$ python -q
>>> import numpy as np
>>> from numpy import linalg as LA
>>> np.set_printoptions(precision=2, suppress=True, linewidth=160, legacy="1.25")
>>> F = np.array([[1, -2, 4],
...     [1, -1, 1],
...     [1, 0, 0],
...     [1, 1, 1],
...     [1, 2, 4],
...     [1, 3, 9],
...     [1, 4, 16],
...     [1, 5, 25]])
>>> # column 2 dominates
>>> A2 = np.array([[0, -5], [2, -2], [-8, 1]])
>>> np.einsum("ij,ij->i", F, F)
array([ 21,   3,   1,   3,  21,  91, 273, 651])
>>> A2.T @ F.T
array([[ -36,  -10,    0,   -6,  -28,  -66, -120, -190],
       [   3,   -2,   -5,   -6,   -5,   -2,    3,   10]])
>>> np.vstack([F, A2.T]).shape
(10, 3)
>>> t3 = np.stack([F, 2 * F, F[::-1]])
>>> LA.matrix_rank(t3)
array([3, 3, 3])
>>> np.einsum("bij,cij->bc", t3, t3)
array([[1064, 2128,  224],
       [2128, 4256,  448],
       [ 224,  448, 1064]])
>>> vec = np.array([3, 0, -1])
>>> y = F @ vec
>>> np.round(LA.pinv(F) @ F, 2) + 0
array([[1., 0., 0.],
       [0., 1., 0.],
       [0., 0., 1.]])
>>> LA.lstsq(F, y)[0]
array([ 3.,  0., -1.])
>>> rng = np.random.default_rng(1523)
>>> y = y + 0.1 * rng.normal(size=8)
>>> y
array([ -1.05,   1.98,   2.78,   2.  ,  -1.18,  -5.97, -13.1 , -22.01])
>>> c, *_ = LA.lstsq(F, y)
>>> round(float(LA.norm(y - F @ c)), 2)
0.23
>>> c.round()
array([ 3., -0., -1.])
>>> E = np.load("a.npy")
>>> E
array([[  8, -11,  12,  14,  -1],
       [  7,  -9,   8,  11,   1],
       [  5,  -5,   6,   8,  -1],
       [  7, -10,  12,  13,  -2],
       [  4,  -5,   6,   7,  -1]])
>>> gram = E.T @ E
>>> np.diag(gram)
array([203, 352, 424, 599,   8])
>>> np.allclose(gram, gram.T)
True
>>> (E @ E.T).shape
(5, 5)
>>> LA.matrix_rank(gram)
3
>>> gram
array([[ 203, -266,  290,  348,  -24],
       [-266,  352, -384, -458,   32],
       [ 290, -384,  424,  502,  -40],
       [ 348, -458,  502,  599,  -44],
       [ -24,   32,  -40,  -44,    8]])
>>> round(np.trace(LA.pinv(E) @ E), 2)
3.0
>>> np.abs(np.diag(LA.qr(E)[1])) > 1e-9
array([ True,  True,  True, False, False])
>>> E @ LA.pinv(E) @ E
array([[  8., -11.,  12.,  14.,  -1.],
       [  7.,  -9.,   8.,  11.,   1.],
       [  5.,  -5.,   6.,   8.,  -1.],
       [  7., -10.,  12.,  13.,  -2.],
       [  4.,  -5.,   6.,   7.,  -1.]])
>>> mat = np.load("run13.npy")
>>> mat
array([[ 2,  0,  1,  1],
       [ 4,  2,  3,  2],
       [ 4,  4,  4,  4],
       [ 6,  6,  5,  4],
       [ 7,  7,  5,  5],
       [ 7,  7,  5,  7],
       [ 8,  8,  5,  7],
       [ 8,  8,  5,  7],
       [ 8,  9,  6,  9],
       [ 8, 10,  6, 10],
       [10, 10,  7, 11],
       [11, 10,  9, 13],
       [11, 10,  9, 15],
       [11, 11, 10, 15],
       [13, 11, 11, 17],
       [13, 13, 12, 19],
       [15, 14, 12, 19],
       [17, 14, 12, 20],
       [18, 15, 13, 21],
       [18, 16, 14, 22],
       [18, 18, 16, 24],
       [20, 19, 16, 26],
       [20, 19, 18, 27],
       [21, 20, 19, 27],
       [21, 21, 21, 29],
       [23, 22, 22, 30],
       [25, 23, 22, 30]])
>>> # rows 6 and 7 are equal
>>> Q, evecs = LA.qr(F[:, :2])[0], LA.qr(F[:, 2:])[0]
>>> sv = LA.svd(Q.T @ evecs, compute_uv=False)
>>> (sv > 0.9).sum()
1
>>> sv
array([0.91])
>>> np.degrees(np.arccos(sv.clip(0, 1)))
array([24.25])
>>> arr = np.load("x.npy")
>>> arr
array([[ -2.,  15.,  20.],
       [  0.,  23.,  30.],
       [  0., -15., -22.]])
>>> w1 = np.array([[-2, -3, 2, 2, -3], [-2, -3, 0, -2, 2], [-3, -1, 3, -2, -2]])
>>> c = np.array([-3, 9, 7, -4, -1])
>>> H = np.maximum(arr @ w1 + c, 0)
>>> LA.matrix_rank(H)
2
>>> (H > 0).mean(axis=0)
array([0.33, 0.33, 0.67, 0.33, 0.33])
>>> H
array([[ 0.,  0., 63.,  0.,  0.],
       [ 0.,  0., 97.,  0.,  0.],
       [93., 76.,  0., 70., 13.]])
>>> W2 = np.array([[3, 5], [1, 8], [2, 5], [0, 8], [4, 0]])
>>> H @ W2
array([[ 126.,  315.],
       [ 194.,  485.],
       [ 407., 1633.]])
>>> round(LA.det(arr[::-1]), 2)
-112.0
>>> round(float(LA.det(2 * arr)), 2), round(float(LA.det(arr)), 2)
(896.0, 112.0)
>>> np.einsum("ii->", arr)
-1.0
>>> np.round(LA.eigvals(arr).sum().real, 2)
-1.0
>>> U, sv, Vt = LA.svd(E)
>>> sv.round(2) + 0
array([39.7 ,  2.83,  1.35,  0.  ,  0.  ])
>>> np.argmax(sv[:-1] / (sv[1:] + 1e-6)) + 1
3
>>> A2 = U[:, :3] @ np.diag(sv[:3]) @ Vt[:3]
>>> np.round(LA.norm(E - A2, 2), 2), round(float(sv[3]), 2)
(0.0, 0.0)
>>> round(LA.norm(E - A2) / LA.norm(E), 2)
0.0
>>> np.round(np.abs(E - A2).max(), 2)
0.0
>>> LA.matrix_rank(E, rtol=0.05)
2
>>> LA.matrix_rank(A2)
3
>>> np.trace(arr)
-1.0
>>> round(float(LA.det(arr)), 2)
112.0
>>> LA.matrix_power(arr, 2)
array([[  4.,  15., -30.],
       [  0.,  79.,  30.],
       [  0., -15.,  34.]])
>>> (arr + arr.T) / 2
array([[ -2. ,   7.5,  10. ],
       [  7.5,  23. ,   7.5],
       [ 10. ,   7.5, -22. ]])
>>> np.sort(np.abs(LA.eigvals(arr)))
array([2., 7., 8.])
>>> [round(float(x), 2) for x in LA.svd(arr, compute_uv=False)[:3]]
[52.56, 1.77, 1.2]
>>> np.abs(LA.svd(arr)[2][-1])
array([0.18, 0.79, 0.58])
>>> round(float(LA.norm(arr, 2) / LA.norm(arr)), 2)
1.0
>>> W0 = np.tril(np.array([[3, 0, 2, -3, 0],
...     [-3, 3, -3, 0, -3],
...     [2, 3, 0, 3, 3],
...     [3, 1, 3, -3, 3],
...     [2, 1, 2, 3, 3]]), -1) + np.eye(5, dtype=int)
>>> W0
array([[ 1,  0,  0,  0,  0],
       [-3,  1,  0,  0,  0],
       [ 2,  3,  1,  0,  0],
       [ 3,  1,  3,  1,  0],
       [ 2,  1,  2,  3,  1]])
>>> # triangular
>>> U, sv, Vt = LA.svd(W0)
>>> np.argmax(sv[:-1] / (sv[1:] + 1e-6)) + 1
4
>>> A2 = U[:, :4] @ np.diag(sv[:4]) @ Vt[:4]
>>> LA.matrix_rank(W0, rtol=0.05)
4
>>> vec = np.array([2, 1, 1, 0, 3])
>>> y = W0 @ vec
>>> y
array([ 2, -5,  8, 10, 10])
>>> np.round(LA.solve(W0, y + W0[:, 2]), 2) + 0
array([2., 1., 2., 0., 3.])
>>> np.round(LA.solve(W0, -2 * y), 2) + 0
array([-4., -2., -2.,  0., -6.])
>>> vec = np.array([1, 3, 5, 4, 5])
>>> (W0 * vec).sum(axis=1)
array([ 1,  0, 16, 25, 32])
>>> np.einsum("ij,j->i", W0, vec)
array([ 1,  0, 16, 25, 32])
>>> np.sign((W0 @ vec).round(6))
array([1, 0, 1, 1, 1])
>>> W0 @ np.eye(5)[0]
array([ 1., -3.,  2.,  3.,  2.])
>>> W0 @ (2 * vec)
array([ 2,  0, 32, 50, 64])
>>> M = np.load("out6.npy")
>>> M
array([[ 3, -3, -3,  2, -2, -2],
       [ 3, -3,  6,  2, -2,  4],
       [ 0,  6, -3,  0,  4, -2],
       [ 9, -9, -9,  7, -7, -7],
       [ 9, -9, 18,  7, -7, 14],
       [ 0, 18, -9,  0, 14, -7]])
>>> U, sv, Vt = LA.svd(M)
>>> np.argmax(sv[:-1] / (sv[1:] + 1e-6)) + 1
3
>>> A2 = U[:, :3] @ np.diag(sv[:3]) @ Vt[:3]
>>> round(LA.norm(M - A2) / LA.norm(M), 2)
0.02
>>> np.round(LA.norm(M - A2, 2), 2), np.round(sv[3], 2)
(0.78, 0.78)
>>> A2.round(2) + 0
array([[ 2.85, -2.85, -2.85,  2.19, -2.19, -2.19],
       [ 2.85, -2.85,  5.71,  2.19, -2.19,  4.38],
       [ 0.  ,  5.71, -2.85,  0.  ,  4.38, -2.19],
       [ 9.05, -9.05, -9.05,  6.94, -6.94, -6.94],
       [ 9.05, -9.05, 18.09,  6.94, -6.94, 13.88],
       [ 0.  , 18.09, -9.05,  0.  , 13.88, -6.94]])
>>> LA.matrix_rank(M, rtol=0.05)
3
>>> m1 = np.load("m.npy")
>>> m1
array([[ 9,  3,  9,  6,  3,  6],
       [ 3,  2,  6,  4,  2,  3],
       [ 9,  6, 18, 12,  6,  9],
       [ 6,  4, 12, 17,  7, 15],
       [ 3,  2,  6,  7,  3,  6],
       [ 6,  3,  9, 15,  6, 14]])
>>> # equal to its transpose
>>> U, sv, Vt = LA.svd(m1)
>>> sv.round(2) + 0
array([48.99, 10.1 ,  3.92,  0.  ,  0.  ,  0.  ])
>>> np.argmax(sv[:-1] / (sv[1:] + 1e-6)) + 1
3
>>> A2 = U[:, :3] @ np.diag(sv[:3]) @ Vt[:3]
>>> A2
array([[ 9.,  3.,  9.,  6.,  3.,  6.],
       [ 3.,  2.,  6.,  4.,  2.,  3.],
       [ 9.,  6., 18., 12.,  6.,  9.],
       [ 6.,  4., 12., 17.,  7., 15.],
       [ 3.,  2.,  6.,  7.,  3.,  6.],
       [ 6.,  3.,  9., 15.,  6., 14.]])
>>> LA.matrix_rank(A2)
3
>>> np.round(LA.norm(m1 - A2, 2), 2), np.round(sv[3], 2)
(0.0, 0.0)
>>> LA.matrix_rank(m1, rtol=0.05)
3
>>> J = np.load("case17.npy")
>>> J
array([[ 1, -1,  1],
       [ 1,  0,  0],
       [ 1,  1,  1]])
>>> U, sv, Vt = LA.svd(J, full_matrices=False)
>>> np.cumsum(sv ** 2) / np.sum(sv ** 2)
array([0.65, 0.94, 1.  ])
>>> sv / sv[0]
array([1.  , 0.66, 0.31])
>>> round(float(np.sqrt((sv ** 2).sum())), 2), round(float(LA.norm(J)), 2)
(2.65, 2.65)
>>> np.round(LA.det(J[::-1]), 2)
-2.0
>>> LA.eigvals(J)
array([2.+0.j, 0.+1.j, 0.-1.j])
>>> np.kron(np.eye(2, dtype=int), J)
array([[ 1, -1,  1,  0,  0,  0],
       [ 1,  0,  0,  0,  0,  0],
       [ 1,  1,  1,  0,  0,  0],
       [ 0,  0,  0,  1, -1,  1],
       [ 0,  0,  0,  1,  0,  0],
       [ 0,  0,  0,  1,  1,  1]])
>>> def softmax(z):
...     e = np.exp(z - z.max(axis=-1, keepdims=True))
...     return e / e.sum(axis=-1, keepdims=True)
... 
>>> softmax(J[1])
array([0.58, 0.21, 0.21])
>>> softmax(J).sum(axis=1)
array([1., 1., 1.])
>>> S = J @ J.T / np.sqrt(3)
>>> softmax(S)[1] @ J
array([1.  , 0.  , 0.67])
>>> softmax(S)
array([[0.61, 0.19, 0.19],
       [0.33, 0.33, 0.33],
       [0.19, 0.19, 0.61]])
>>> softmax(S).round(6).argmax(axis=1)
array([0, 0, 2])
